$ python3 -q
>>> import numpy as np
>>> np.set_printoptions(suppress=True, linewidth=140)
>>> K = np.loadtxt("run13.csv", delimiter=",")
>>> K
array([[ 7.,  9.,  0.,  9.],
       [ 1.,  6.,  6.,  9.],
       [ 8., 15.,  6., 18.],
       [10., 22., 16., 21.],
       [ 6.,  9.,  2.,  3.],
       [ 7., 15.,  8., 12.],
       [ 0.,  0.,  0.,  0.],
       [ 0.,  0.,  0.,  0.],
       [ 6.,  9.,  2.,  3.],
       [ 6.,  9.,  2.,  3.],
       [ 6.,  9.,  2.,  3.],
       [ 8., 15.,  6., 18.],
       [ 3.,  7.,  8.,  9.],
       [ 1.,  6.,  6.,  9.],
       [10., 16.,  8., 18.],
       [ 0.,  0.,  0.,  0.],
       [ 1.,  6.,  6.,  9.],
       [ 0.,  0.,  0.,  0.],
       [ 0.,  0.,  0.,  0.],
       [ 0.,  0.,  0.,  0.],
       [ 0.,  0.,  0.,  0.],
       [ 0.,  0.,  0.,  0.],
       [ 3.,  7.,  8.,  9.]])
>>> # row 7 repeats row 6
>>> idx = K[:, 2] > np.median(K[:, 2])
>>> r0 = K[idx].mean(axis=0) - K[~idx].mean(axis=0)
>>> idx.astype(int)
array([0, 1, 1, 1, 0, 1, 0, 0, 0, 0, 0, 1, 1, 1, 1, 0, 1, 0, 0, 0, 0, 0, 1])
>>> print(((K - K.mean(axis=0)) @ r0 > 0).astype(int))
[1 1 1 1 0 1 0 0 0 0 0 1 1 1 1 0 1 0 0 0 0 0 1]
>>> dist = np.linalg.norm(K[:, None] - K[None], axis=-1)
>>> dist[:5, :5].round(2)
array([[ 0.  ,  9.  , 12.41, 24.04,  6.4 ],
       [ 9.  ,  0.  , 14.53, 24.1 ,  9.27],
       [12.41, 14.53,  0.  , 12.73, 16.76],
       [24.04, 24.1 , 12.73,  0.  , 26.55],
       [ 6.4 ,  9.27, 16.76, 26.55,  0.  ]])
>>> Ac = K - K.mean(axis=0)
>>> vecs = np.linalg.svd(Ac)[2][:1]
>>> other = Ac - Ac @ vecs.T @ vecs
>>> np.round(other.std(axis=0), 2)
array([1.74, 1.41, 2.  , 1.64])
>>> np.round((Ac @ vecs.T).std(axis=0), 2)
array([10.18])
>>> np.round(np.cov(Ac @ vecs.T, rowvar=False), 2)
np.float64(108.3)
>>> hat = K @ np.linalg.solve(K.T @ K, K.T)
>>> print(np.round(np.diag(hat), 2))
[0.31 0.19 0.32 0.43 0.19 0.26 0.   0.   0.19 0.19 0.19 0.32 0.28 0.19 0.46 0.   0.19 0.   0.   0.   0.   0.   0.28]
>>> np.round(hat @ K[:, 1], 2)
array([ 9.,  6., 15., 22.,  9., 15.,  0.,  0.,  9.,  9.,  9., 15.,  7.,  6., 16.,  0.,  6.,  0.,  0.,  0.,  0.,  0.,  7.])
>>> print(round(float(np.trace(hat)), 2))
4.0
>>> x = np.array([3, -2, 0, 0])
>>> rhs = K @ x
>>> np.round(np.linalg.pinv(K) @ K, 2) + 0
array([[1., 0., 0., 0.],
       [0., 1., 0., 0.],
       [0., 0., 1., 0.],
       [0., 0., 0., 1.]])
>>> print(np.round(np.linalg.lstsq(K, rhs)[0], 2) + 0)
[ 3. -2.  0.  0.]
>>> rng = np.random.default_rng(80659)
>>> rhs = rhs + 0.02 * rng.normal(size=23)
>>> print(rhs.round(2) + 0)
[  2.97  -9.02  -6.   -13.98  -0.02  -9.     0.02   0.02   0.03   0.    -0.01  -5.97  -5.02  -9.02  -1.98  -0.03  -9.    -0.02  -0.01
   0.01  -0.04   0.01  -5.  ]
>>> b, *_ = np.linalg.lstsq(K, rhs)
>>> print(np.round(K.T @ (rhs - K @ b), 2) + 0)
[0. 0. 0. 0.]
>>> b.round(2) + 0
array([ 3., -2.,  0.,  0.])
>>> W0 = np.loadtxt("arr.csv", delimiter=",")
>>> W0
array([[ 0., -2., -2.],
       [ 2.,  0., -2.],
       [ 2.,  2.,  0.]])
>>> # skew-symmetric
>>> other = W0 / np.sqrt((W0 ** 2).mean(axis=1, keepdims=True))
>>> np.linalg.matrix_rank(W0 - W0.mean(axis=1, keepdims=True))
np.int64(2)
>>> np.round(W0 - W0.mean(axis=1, keepdims=True), 2)
array([[ 1.33, -0.67, -0.67],
       [ 2.  ,  0.  , -2.  ],
       [ 0.67,  0.67, -1.33]])
>>> np.linalg.matrix_rank(other) == np.linalg.matrix_rank(W0)
np.True_
>>> J = np.array([[1.5, 2.5, 0.4, -0.3, 2.2],
...     [0.3, 1.9, -0.8, 0.0, -1.6],
...     [1.3, 0.3, -0.9, 0.2, -0.5]])
>>> J[2] = J[0] + 0.1 * rng.normal(size=5)
>>> J.round(2)
array([[ 1.5 ,  2.5 ,  0.4 , -0.3 ,  2.2 ],
       [ 0.3 ,  1.9 , -0.8 ,  0.  , -1.6 ],
       [ 1.6 ,  2.46,  0.43, -0.36,  2.21]])
>>> print(np.linalg.cond(J) > 100)
False
>>> [round(float(x), 2) for x in np.linalg.svd(J, compute_uv=False)[:3]]
[5.25, 2.59, 0.08]
>>> x = np.array([-2, -2, 0])
>>> h1 = np.maximum(W0 @ x, 0)
>>> W0.T @ h1
array([ 0., -8., -8.])
>>> print(W0 * (h1 > 1e-9)[:, None])
[[ 0. -2. -2.]
 [ 0.  0. -0.]
 [ 0.  0.  0.]]
>>> print(h1)
[4. 0. 0.]
>>> X = np.loadtxt("m.csv", delimiter=",")
>>> X
array([[-2., -3.,  1.,  2.],
       [-3., -2., -3.,  1.],
       [ 1., -3., -2., -3.],
       [ 2.,  1., -3., -2.]])
>>> # equal to its transpose
>>> X.ravel(order="F")
array([-2., -3.,  1.,  2., -3., -2., -3.,  1.,  1., -3., -2., -3.,  2.,  1., -3., -2.])
>>> T = X.reshape(4, 2, -1)
>>> T.sum(axis=1)
array([[-1., -1.],
       [-6., -1.],
       [-1., -6.],
       [-1., -1.]])
>>> T.shape
(4, 2, 2)
>>> np.einsum("ihd,ihd->ih", T, T)
array([[13.,  5.],
       [13., 10.],
       [10., 13.],
       [ 5., 13.]])
>>> T.transpose(1, 0, 2)
array([[[-2., -3.],
        [-3., -2.],
        [ 1., -3.],
        [ 2.,  1.]],

       [[ 1.,  2.],
        [-3.,  1.],
        [-2., -3.],
        [-3., -2.]]])
>>> r0 = np.array([1, 1, -1, 0])
>>> other = X + np.outer(r0, np.eye(4)[2])
>>> round(float(np.linalg.det(other) / np.linalg.det(X)), 2), np.round(1 + np.linalg.solve(X, r0)[2], 2)
(0.65, np.float64(0.65))
>>> np.linalg.matrix_rank(np.linalg.inv(other) - np.linalg.inv(X), tol=1e-8)
np.int64(1)
>>> np.linalg.matrix_rank(other - X)
np.int64(1)
>>> data = np.loadtxt("w.csv", delimiter=",")
>>> data
array([[-2., -2., -2., -2.],
       [-2., -4., -4., -4.],
       [-2., -4., -6., -6.],
       [-2., -4., -6., -8.]])
>>> hat = np.triu(np.array([[9, 1, 1, 3], [7, 8, 0, 9], [9, 1, 2, 3], [5, 3, 4, 8]]), 1) + np.eye(4)
>>> other = hat @ data @ np.linalg.inv(hat)
>>> other
array([[-12., -10., -18., 144.],
       [-20., -20., -38., 278.],
       [ -8.,  -8., -16., 114.],
       [ -2.,  -2.,  -4.,  28.]])
>>> hat @ data - data @ hat
array([[-10., -18., -26.,  -4.],
       [-18., -34., -52., -18.],
       [ -6., -10., -16.,  36.],
       [  0.,   2.,   2.,  60.]])
>>> np.trace(other), np.trace(data)
(np.float64(-20.0), np.float64(-20.0))
>>> print(np.round(np.poly(other), 2))
[ 1. 20. 60. 56. 16.]
>>> W1 = np.array([[2, -2, -2], [2, -2, -1], [3, 2, -3], [0, 1, -3]])
>>> b = np.array([0, -2, 1])
>>> H = np.maximum(data @ W1 + b, 0)
>>> np.linalg.matrix_rank(H)
np.int64(1)
>>> (H > 0).astype(int)
array([[0, 0, 1],
       [0, 0, 1],
       [0, 0, 1],
       [0, 0, 1]])
>>> H
array([[ 0.,  0., 19.],
       [ 0.,  0., 33.],
       [ 0.,  0., 45.],
       [ 0.,  0., 51.]])
>>> (H > 0).mean(axis=0)
array([0., 0., 1.])
>>> cent = np.array([[-1, 0, -1], [-1, -1, -3], [3, 1, -2]])
>>> W1 @ cent
array([[ -6,   0,   8],
       [ -3,   1,   6],
       [-14,  -5,  -3],
       [-10,  -4,   3]])
>>> (H @ cent).round(6).argmax(axis=1)
array([0, 0, 0, 0])
>>> ev, vecs = np.linalg.eigh(data)
>>> np.unique(ev.round(6) + 0, return_counts=True)[1]
array([1, 1, 1, 1])
>>> np.round(np.linalg.eigvalsh(data @ data), 2)
array([  0.32,   0.73,   4.  , 274.95])
>>> print(np.round(vecs.T @ vecs, 2) + 0)
[[1. 0. 0. 0.]
 [0. 1. 0. 0.]
 [0. 0. 1. 0.]
 [0. 0. 0. 1.]]
>>> np.round(vecs @ np.diag(ev) @ vecs.T, 2)
array([[-2., -2., -2., -2.],
       [-2., -4., -4., -4.],
       [-2., -4., -6., -6.],
       [-2., -4., -6., -8.]])
>>> ev, vecs = np.linalg.eigh(data)
>>> x = np.array([-1, 1, 0, -1])
>>> np.round(np.linalg.eigvalsh(data[1:, 1:]), 2)
array([-15.78,  -1.57,  -0.65])
>>> np.abs(data).sum(axis=1).max(), np.round(np.abs(ev).max(), 2)
(np.float64(20.0), np.float64(16.58))
>>> vecs * np.maximum(ev, 0) @ vecs.T
array([[0., 0., 0., 0.],
       [0., 0., 0., 0.],
       [0., 0., 0., 0.],
       [0., 0., 0., 0.]])
>>> print(x @ data @ x / (x @ x), round(float(ev[0]), 2), np.round(ev[-1], 2))
-2.0 -16.58 -0.57
>>> x @ data @ x
np.float64(-6.0)
>>> r0 = np.array([4, -2, 0])
>>> np.array([np.convolve(row, r0, "same") for row in data])
array([[ -4.,  -4.,  -4.,   4.],
       [-12.,  -8.,  -8.,   8.],
       [-12., -16., -12.,  12.],
       [-12., -16., -20.,  16.]])
>>> np.convolve(data[3], r0)
array([ -8., -12., -16., -20.,  16.,   0.])
>>> F = np.loadtxt("a.csv", delimiter=",")
>>> F
array([[ 0.11, -0.99, -0.87, -4.82],
       [-0.3 , -2.39,  4.16, -1.39],
       [-3.34, -1.96,  2.54,  1.9 ],
       [-2.91, -1.52, -3.46,  1.49],
       [-0.93,  2.29,  3.75, -2.19],
       [ 0.56, -4.02,  0.69,  2.84],
       [ 1.1 ,  3.88,  2.91,  0.51],
       [-2.34, -4.1 , -1.47, -0.72],
       [ 0.88,  4.5 ,  0.67, -1.87],
       [-3.97, -0.71,  2.82,  0.91],
       [ 0.14,  0.92,  4.86, -0.72],
       [-0.59, -1.87, -4.6 ,  0.02],
       [ 2.96, -1.99, -2.37, -2.58],
       [-0.12,  4.14, -0.09, -2.8 ],
       [ 0.57,  1.37,  1.49, -4.54],
       [ 3.8 ,  2.43,  0.89, -1.96],
       [-2.21,  1.65,  4.07,  0.89],
       [ 1.  ,  0.25,  4.8 ,  0.95],
       [ 2.21, -1.48,  3.65, -2.15],
       [ 1.81, -1.37,  0.99,  4.35],
       [-1.33, -0.79, -4.58,  1.27],
       [-1.46, -0.76, -2.45, -4.04],
       [ 2.19, -2.94,  2.57,  2.22],
       [-1.4 ,  3.4 ,  1.58,  3.  ],
       [ 1.87, -1.13,  2.34, -3.84]])
>>> x = np.array([1, 0, 1, -3])
>>> rhs = F @ x
>>> np.round(np.linalg.lstsq(F, rhs)[0], 2) + 0
array([ 1.,  0.,  1., -3.])
>>> np.round(np.linalg.pinv(F) @ F, 2) + 0
array([[1., 0., 0., 0.],
       [0., 1., 0., 0.],
       [0., 0., 1., 0.],
       [0., 0., 0., 1.]])
>>> rhs = rhs + 0.1 * rng.normal(size=25)
>>> rhs.round(2)
array([ 13.72,   7.99,  -6.41, -10.94,   9.41,  -7.33,   2.52,  -1.77,   7.09,  -3.89,   7.26,  -5.31,   8.32,   8.07,  15.69,  10.63,
        -0.75,   2.88,  12.38, -10.27,  -9.67,   8.28,  -1.88,  -8.76,  15.81])
>>> b, *_ = np.linalg.lstsq(F, rhs)
>>> b.round(2) + 0
array([ 1.  ,  0.  ,  1.01, -3.  ])
>>> [round(float(np.linalg.norm(np.linalg.solve(F.T @ F + lam * np.eye(4), F.T @ rhs))), 2) for lam in (0, 1, 10, 100)]
[3.32, 3.3, 3.13, 2.1]
